$ ipython --no-banner

In [1]: import numpy as np

In [2]: import numpy.linalg as la

In [3]: np.set_printoptions(suppress=True, linewidth=140)

In [4]: rng = np.random.default_rng(6013)

In [5]: A = rng.normal(size=(38, 3))

In [6]: A = 5 * A / la.norm(A, axis=1, keepdims=True)

In [7]: print(A.round(1) + 0)
[[-3.6 -0.4  3.4]
 [-2.6  0.7 -4.2]
 [-3.3 -2.1  3.1]
 [ 4.6 -0.3 -1.9]
 [ 3.6 -3.3  1.1]
 [-4.5  2.1 -0.5]
 [-1.8  3.8  2.7]
 [-2.7 -0.8  4.1]
 [-4.8 -1.4 -0.2]
 [-1.9 -1.1 -4.5]
 [ 1.6 -0.6  4.7]
 [ 3.1  2.1 -3.3]
 [ 0.5  3.8  3.2]
 [ 3.8  3.2  0.7]
 [-1.2  3.7 -3.1]
 [ 4.3 -2.5 -0.6]
 [ 4.3 -0.5  2.4]
 [-3.2  2.7 -2.8]
 [ 2.9 -1.3 -3.9]
 [-0.8 -4.7 -1.7]
 [-0.5  4.3  2.6]
 [ 1.4  4.3  2.2]
 [ 3.1 -3.4  1.9]
 [-2.4 -2.9 -3.3]
 [ 4.8 -1.2  0.4]
 [ 3.3  3.8 -0.5]
 [-1.6 -0.7  4.7]
 [ 1.4 -4.5 -1.6]
 [-4.2  2.1  1.6]
 [ 4.1 -0.7 -2.8]
 [ 0.9 -1.1 -4.8]
 [ 1.1  4.8 -0.5]
 [ 1.9  4.4 -1.4]
 [ 0.1  4.6 -1.9]
 [-3.1  3.9 -0.6]
 [ 2.4  0.  -4.4]
 [ 0.5  2.8 -4.1]
 [ 1.7 -4.7 -0.6]]

In [8]: C2 = A.T @ A

In [9]: print(la.matrix_rank(C2))
3

In [10]: np.round(np.diag(C2), 1)
Out[10]: array([321.3, 327.5, 301.2])

In [11]: P = A @ la.solve(A.T @ A, A.T)

In [12]: print(np.allclose(P @ P, P))
True

In [13]: m1 = np.loadtxt("m.csv", delimiter=",")

In [14]: m1
Out[14]: 
array([[  0.,   0.,   0.,   0.,   0.,   0.,   0.,   0.,   0.,   0.,   0.],
       [ -4.,  -2.,  -4.,   4.,   2.,   4.,   2.,   0.,   0.,   4.,  -4.],
       [ -2.,  -1.,  -2.,   2.,   1.,   2.,   1.,   0.,   0.,   2.,  -2.],
       [-10.,  -5., -10.,  10.,   5.,  10.,   5.,   0.,   0.,  10., -10.],
       [ -4.,  -2.,  -4.,   4.,   2.,   4.,   2.,   0.,   0.,   4.,  -4.],
       [ -2.,  -1.,  -2.,   2.,   1.,   2.,   1.,   0.,   0.,   2.,  -2.],
       [ -2.,  -1.,  -2.,   2.,   1.,   2.,   1.,   0.,   0.,   2.,  -2.],
       [  0.,   0.,   0.,   0.,   0.,   0.,   0.,   0.,   0.,   0.,   0.],
       [ -4.,  -2.,  -4.,   4.,   2.,   4.,   2.,   0.,   0.,   4.,  -4.],
       [ -6.,  -3.,  -6.,   6.,   3.,   6.,   3.,   0.,   0.,   6.,  -6.],
       [-10.,  -5., -10.,  10.,   5.,  10.,   5.,   0.,   0.,  10., -10.],
       [ -8.,  -4.,  -8.,   8.,   4.,   8.,   4.,   0.,   0.,   8.,  -8.]])

In [15]: np.argsort(-la.norm(m1, axis=0).round(6), kind="stable")[:3]
Out[15]: array([0, 2, 3])

In [16]: la.cond(m1) > 100
Out[16]: np.True_

In [17]: np.abs(np.diag(la.qr(m1)[1])) > 1e-9
Out[17]: array([ True, False, False, False, False, False, False, False, False, False, False])

In [18]: np.round(m1 @ la.pinv(m1) @ m1, 1)
Out[18]: 
array([[  0.,   0.,   0.,   0.,   0.,   0.,   0.,   0.,   0.,   0.,   0.],
       [ -4.,  -2.,  -4.,   4.,   2.,   4.,   2.,   0.,   0.,   4.,  -4.],
       [ -2.,  -1.,  -2.,   2.,   1.,   2.,   1.,   0.,   0.,   2.,  -2.],
       [-10.,  -5., -10.,  10.,   5.,  10.,   5.,   0.,   0.,  10., -10.],
       [ -4.,  -2.,  -4.,   4.,   2.,   4.,   2.,   0.,   0.,   4.,  -4.],
       [ -2.,  -1.,  -2.,   2.,   1.,   2.,   1.,   0.,   0.,   2.,  -2.],
       [ -2.,  -1.,  -2.,   2.,   1.,   2.,   1.,   0.,   0.,   2.,  -2.],
       [  0.,   0.,   0.,   0.,   0.,   0.,   0.,   0.,   0.,   0.,   0.],
       [ -4.,  -2.,  -4.,   4.,   2.,   4.,   2.,   0.,   0.,   4.,  -4.],
       [ -6.,  -3.,  -6.,   6.,   3.,   6.,   3.,   0.,   0.,   6.,  -6.],
       [-10.,  -5., -10.,  10.,   5.,  10.,   5.,   0.,   0.,  10., -10.],
       [ -8.,  -4.,  -8.,   8.,   4.,   8.,   4.,   0.,   0.,   8.,  -8.]])

In [19]: Uu, s = la.svd(m1)
ValueError: too many values to unpack (expected 2)


In [20]: Uu, s, vt = la.svd(m1, full_matrices=False)

In [21]: np.round(Uu.T @ m1 @ vt.T, 1) + 0
Out[21]: 
array([[49.3,  0. ,  0. ,  0. ,  0. ,  0. ,  0. ,  0. ,  0. ,  0. ,  0. ],
       [ 0. ,  0. ,  0. ,  0. ,  0. ,  0. ,  0. ,  0. ,  0. ,  0. ,  0. ],
       [ 0. ,  0. ,  0. ,  0. ,  0. ,  0. ,  0. ,  0. ,  0. ,  0. ,  0. ],
       [ 0. ,  0. ,  0. ,  0. ,  0. ,  0. ,  0. ,  0. ,  0. ,  0. ,  0. ],
       [ 0. ,  0. ,  0. ,  0. ,  0. ,  0. ,  0. ,  0. ,  0. ,  0. ,  0. ],
       [ 0. ,  0. ,  0. ,  0. ,  0. ,  0. ,  0. ,  0. ,  0. ,  0. ,  0. ],
       [ 0. ,  0. ,  0. ,  0. ,  0. ,  0. ,  0. ,  0. ,  0. ,  0. ,  0. ],
       [ 0. ,  0. ,  0. ,  0. ,  0. ,  0. ,  0. ,  0. ,  0. ,  0. ,  0. ],
       [ 0. ,  0. ,  0. ,  0. ,  0. ,  0. ,  0. ,  0. ,  0. ,  0. ,  0. ],
       [ 0. ,  0. ,  0. ,  0. ,  0. ,  0. ,  0. ,  0. ,  0. ,  0. ,  0. ],
       [ 0. ,  0. ,  0. ,  0. ,  0. ,  0. ,  0. ,  0. ,  0. ,  0. ,  0. ]])

In [22]: (s > 1e-8).sum()
Out[22]: np.int64(1)

In [23]: np.round(vt @ vt.T, 1) + 0
Out[23]: 
array([[1., 0., 0., 0., 0., 0., 0., 0., 0., 0., 0.],
       [0., 1., 0., 0., 0., 0., 0., 0., 0., 0., 0.],
       [0., 0., 1., 0., 0., 0., 0., 0., 0., 0., 0.],
       [0., 0., 0., 1., 0., 0., 0., 0., 0., 0., 0.],
       [0., 0., 0., 0., 1., 0., 0., 0., 0., 0., 0.],
       [0., 0., 0., 0., 0., 1., 0., 0., 0., 0., 0.],
       [0., 0., 0., 0., 0., 0., 1., 0., 0., 0., 0.],
       [0., 0., 0., 0., 0., 0., 0., 1., 0., 0., 0.],
       [0., 0., 0., 0., 0., 0., 0., 0., 1., 0., 0.],
       [0., 0., 0., 0., 0., 0., 0., 0., 0., 1., 0.],
       [0., 0., 0., 0., 0., 0., 0., 0., 0., 0., 1.]])

In [24]: np.allclose(Uu * s @ vt, m1)
Out[24]: True

In [25]: np.cumsum(s ** 2) / np.sum(s ** 2)
Out[25]: array([1., 1., 1., 1., 1., 1., 1., 1., 1., 1., 1.])

In [26]: print(s.round(1) + 0)
[49.3  0.   0.   0.   0.   0.   0.   0.   0.   0.   0. ]
